>>> import numpy as np
>>> from numpy import linalg as LA
>>> np.set_printoptions(precision=2, suppress=True, linewidth=120)
>>> def rnd(a):
...     return np.round(a, 2) + 0
... 
>>> M = np.loadtxt("arr.csv", delimiter=",")
>>> rnd(M)
array([[-12.81,  50.6 ,   6.74, -10.94],
       [ -6.53,  17.22,   1.84,  -5.35],
       [ -5.89,  14.94,   1.47,  -4.78],
       [ -3.57,   7.9 ,   0.35,  -2.76],
       [ -2.06,   4.28,  -0.15,  -1.48],
       [  0.05,  -0.45,   0.29,  -0.07],
       [ -0.02,  -0.77,   0.56,  -0.24],
       [ -0.97,  -1.97,   1.85,  -1.49],
       [ -2.6 ,  -3.53,   3.28,  -3.36],
       [ -2.67,  -3.61,   3.34,  -3.45],
       [ -2.93,  -3.86,   3.53,  -3.73],
       [ -5.54,  -6.59,   5.35,  -6.58],
       [-20.02, -26.31,  13.22, -21.81],
       [-20.94, -27.75,  13.66, -22.76],
       [-22.11, -29.62,  14.21, -23.98],
       [-23.8 , -32.35,  14.99, -25.72]])
>>> Xs = M - M.mean(axis=0)
>>> Uu, s, Vt = LA.svd(Xs, full_matrices=False)
>>> (np.sign(Uu[:, 0]) == np.sign(Uu[0, 0])).astype(int)
array([1, 1, 1, 1, 1, 1, 1, 1, 1, 1, 1, 0, 0, 0, 0, 0])
>>> rnd((s ** 2).sum() ** 2 / (s ** 4).sum())
np.float64(1.41)
>>> rnd(M.reshape(2, -1))
array([[-12.81,  50.6 ,   6.74, -10.94,  -6.53,  17.22,   1.84,  -5.35,  -5.89,  14.94,   1.47,  -4.78,  -3.57,
          7.9 ,   0.35,  -2.76,  -2.06,   4.28,  -0.15,  -1.48,   0.05,  -0.45,   0.29,  -0.07,  -0.02,  -0.77,
          0.56,  -0.24,  -0.97,  -1.97,   1.85,  -1.49],
       [ -2.6 ,  -3.53,   3.28,  -3.36,  -2.67,  -3.61,   3.34,  -3.45,  -2.93,  -3.86,   3.53,  -3.73,  -5.54,
         -6.59,   5.35,  -6.58, -20.02, -26.31,  13.22, -21.81, -20.94, -27.75,  13.66, -22.76, -22.11, -29.62,
         14.21, -23.98, -23.8 , -32.35,  14.99, -25.72]])
>>> t3 = M.reshape(16, 2, -1)
>>> rnd(t3[:, 0])
array([[-12.81,  50.6 ],
       [ -6.53,  17.22],
       [ -5.89,  14.94],
       [ -3.57,   7.9 ],
       [ -2.06,   4.28],
       [  0.05,  -0.45],
       [ -0.02,  -0.77],
       [ -0.97,  -1.97],
       [ -2.6 ,  -3.53],
       [ -2.67,  -3.61],
       [ -2.93,  -3.86],
       [ -5.54,  -6.59],
       [-20.02, -26.31],
       [-20.94, -27.75],
       [-22.11, -29.62],
       [-23.8 , -32.35]])
>>> np.einsum("ihd,jhd->hij", t3, t3).shape
(2, 16, 16)
>>> np.allclose(M[:-1].T @ LA.lstsq(M[:-1].T, M[-1])[0], M[-1])
True
>>> LA.lstsq(M[:-1].T, M[-1])[2]
np.int32(3)
>>> K = np.load("data.npy")
>>> K
array([[1, 0, 0, 0, 0],
       [0, 1, 0, 0, 0],
       [0, 0, 0, 1, 0],
       [0, 0, 1, 0, 0],
       [0, 0, 0, 0, 1]])
>>> x = np.array([0, 0, 1, 3, 3])
>>> rnd(np.abs(LA.eigvals(K)))
array([1., 1., 1., 1., 1.])
>>> [p for p in range(1, 25) if np.allclose(LA.matrix_power(K, p), np.eye(5))]
[2, 4, 6, 8, 10, 12, 14, 16, 18, 20, 22, 24]
>>> rnd(np.sort(np.abs(np.degrees(np.angle(LA.eigvals(K))))))
array([  0.,   0.,   0.,   0., 180.])
>>> K.T @ (K @ x)
array([0, 0, 1, 3, 3])
>>> rnd(LA.det(K))
np.float64(-1.0)
>>> rng = np.random.default_rng(10496)
>>> idx = rng.permutation(5)
>>> out = K[:, idx] * rng.choice([-1, 1], 5)
>>> out
array([[ 0,  1,  0,  0,  0],
       [ 0,  0,  0,  0,  1],
       [ 0,  0,  0,  1,  0],
       [-1,  0,  0,  0,  0],
       [ 0,  0,  1,  0,  0]])
>>> Uu, _, Vt = LA.svd(K.T @ out)
>>> idx
array([2, 0, 4, 3, 1])
>>> q, V = LA.qr(K[:, :4])[0], LA.qr(K[:, 4:])[0]
>>> s = LA.svd(q.T @ V, compute_uv=False)
>>> (s > 0.9).sum()
np.int64(0)
>>> np.degrees(np.arccos(s.clip(0, 1)))
array([90.])
>>> s
array([0.])
>>> rnd(LA.norm(q @ q.T - V @ V.T, 2))
np.float64(1.0)
>>> evals, V = LA.eigh(K)
>>> x = np.array([-2, 0, -1, 2, 0])
>>> np.abs(K).sum(axis=1).max(), np.abs(evals).max()
(np.int64(1), np.float64(1.0))
>>> x @ K @ x
np.int64(0)
>>> rnd(V * np.abs(evals) @ V.T)
array([[1., 0., 0., 0., 0.],
       [0., 1., 0., 0., 0.],
       [0., 0., 1., 0., 0.],
       [0., 0., 0., 1., 0.],
       [0., 0., 0., 0., 1.]])
>>> x @ K @ x / (x @ x), evals[0], evals[-1]
(np.float64(0.0), np.float64(-1.0), np.float64(1.0))
>>> rnd(V * np.maximum(evals, 0) @ V.T)
array([[1. , 0. , 0. , 0. , 0. ],
       [0. , 1. , 0. , 0. , 0. ],
       [0. , 0. , 0.5, 0.5, 0. ],
       [0. , 0. , 0.5, 0.5, 0. ],
       [0. , 0. , 0. , 0. , 1. ]])
>>> data = np.array([[2, 3, 0, 3, 1],
...     [1, 3, 2, 2, 0],
...     [1, 3, 2, 2, 0],
...     [1, 2, 1, 3, 2],
...     [3, 1, 0, 0, 3]])
>>> # looks like rank 4
>>> out = data[0, 0] * data[1:] - np.outer(data[1:, 0], data[0])
>>> out
array([[ 0,  3,  4,  1, -1],
       [ 0,  3,  4,  1, -1],
       [ 0,  1,  2,  3,  3],
       [ 0, -7,  0, -9,  3]])
>>> data[:, 0] / data[0, 0]
array([1. , 0.5, 0.5, 0.5, 1.5])
>>> LA.matrix_rank(out), LA.matrix_rank(data)
(np.int64(3), np.int64(4))
>>> E = np.load("run3.npy")
>>> E
array([[-2,  0,  0,  0,  0],
       [ 0, -4,  0,  0,  0],
       [ 0,  0, -6,  0,  0],
       [ 0,  0,  0, -8,  0],
       [ 0,  0,  0,  0,  5]])
>>> out = np.array([[2, -1, -3], [-2, -1, -2]])
>>> cent = np.kron(out, E)
>>> cent.shape
(10, 15)
>>> cent
array([[ -4,   0,   0,   0,   0,   2,   0,   0,   0,   0,   6,   0,   0,   0,   0],
       [  0,  -8,   0,   0,   0,   0,   4,   0,   0,   0,   0,  12,   0,   0,   0],
       [  0,   0, -12,   0,   0,   0,   0,   6,   0,   0,   0,   0,  18,   0,   0],
       [  0,   0,   0, -16,   0,   0,   0,   0,   8,   0,   0,   0,   0,  24,   0],
       [  0,   0,   0,   0,  10,   0,   0,   0,   0,  -5,   0,   0,   0,   0, -15],
       [  4,   0,   0,   0,   0,   2,   0,   0,   0,   0,   4,   0,   0,   0,   0],
       [  0,   8,   0,   0,   0,   0,   4,   0,   0,   0,   0,   8,   0,   0,   0],
       [  0,   0,  12,   0,   0,   0,   0,   6,   0,   0,   0,   0,  12,   0,   0],
       [  0,   0,   0,  16,   0,   0,   0,   0,   8,   0,   0,   0,   0,  16,   0],
       [  0,   0,   0,   0, -10,   0,   0,   0,   0,  -5,   0,   0,   0,   0, -10]])
